$ ipython --no-banner

In [1]: import numpy as np

In [2]: from numpy import linalg as LA

In [3]: np.set_printoptions(suppress=True, linewidth=200)

In [4]: rnd = lambda a: np.round(a, 2) + 0

In [5]: mat = np.array([[-2.0, 0.0], [0.0, -1.0]])

In [6]: w, evecs = LA.eig(mat)

In [7]: rnd(np.sort(LA.eigvals(mat @ mat)))
Out[7]: array([1., 4.])

In [8]: mat @ evecs[:, 0] - w[0] * evecs[:, 0]
Out[8]: array([0., 0.])

In [9]: w
Out[9]: array([-2., -1.])

In [10]: rnd(np.sort(LA.eigvals(LA.inv(mat))))
Out[10]: array([-1. , -0.5])

In [11]: np.all(LA.eigvalsh(mat) > 0)
Out[11]: np.False_

In [12]: [round(float(LA.det(mat[:i, :i])), 2) + 0 for i in range(1, 3)]
Out[12]: [-2.0, 2.0]

In [13]: mat.sum(axis=0)
Out[13]: array([-2., -1.])

In [14]: rnd(LA.norm(mat))
Out[14]: np.float64(2.24)

In [15]: print(mat - mat[0])
[[ 0.  0.]
 [ 2. -1.]]

In [16]: rnd(LA.svd(mat, compute_uv=False))
Out[16]: array([2., 1.])

In [17]: np.abs(mat).max()
Out[17]: np.float64(2.0)

In [18]: mat.sum(axis=1)
Out[18]: array([-2., -1.])

In [19]: print(mat.mean(axis=0))
[-1.  -0.5]

In [20]: rnd(LA.pinv(mat))
Out[20]: 
array([[-0.5,  0. ],
       [ 0. , -1. ]])

In [21]: rnd(LA.svd(mat, compute_uv=False))
Out[21]: array([2., 1.])

In [22]: J = np.loadtxt("x.csv", delimiter=",")

In [23]: J
Out[23]: 
array([[3., 0., 0.],
       [0., 1., 0.],
       [0., 0., 0.]])

In [24]: blk = np.stack([J, -2 * J, J[::-1]])

In [25]: blk.sum(axis=0)
Out[25]: 
array([[-3.,  0.,  0.],
       [ 0.,  0.,  0.],
       [ 3.,  0.,  0.]])

In [26]: blk.shape
Out[26]: (3, 3, 3)

In [27]: print(LA.matrix_rank(blk.reshape(3, -1)))
2

In [28]: print(np.einsum("bij,cij->bc", blk, blk))
[[ 10. -20.   1.]
 [-20.  40.  -2.]
 [  1.  -2.  10.]]

In [29]: rnd(LA.norm(blk, axis=(1, 2)))
Out[29]: array([3.16, 6.32, 3.16])

In [30]: rnd(LA.det(blk))
Out[30]: array([0., 0., 0.])
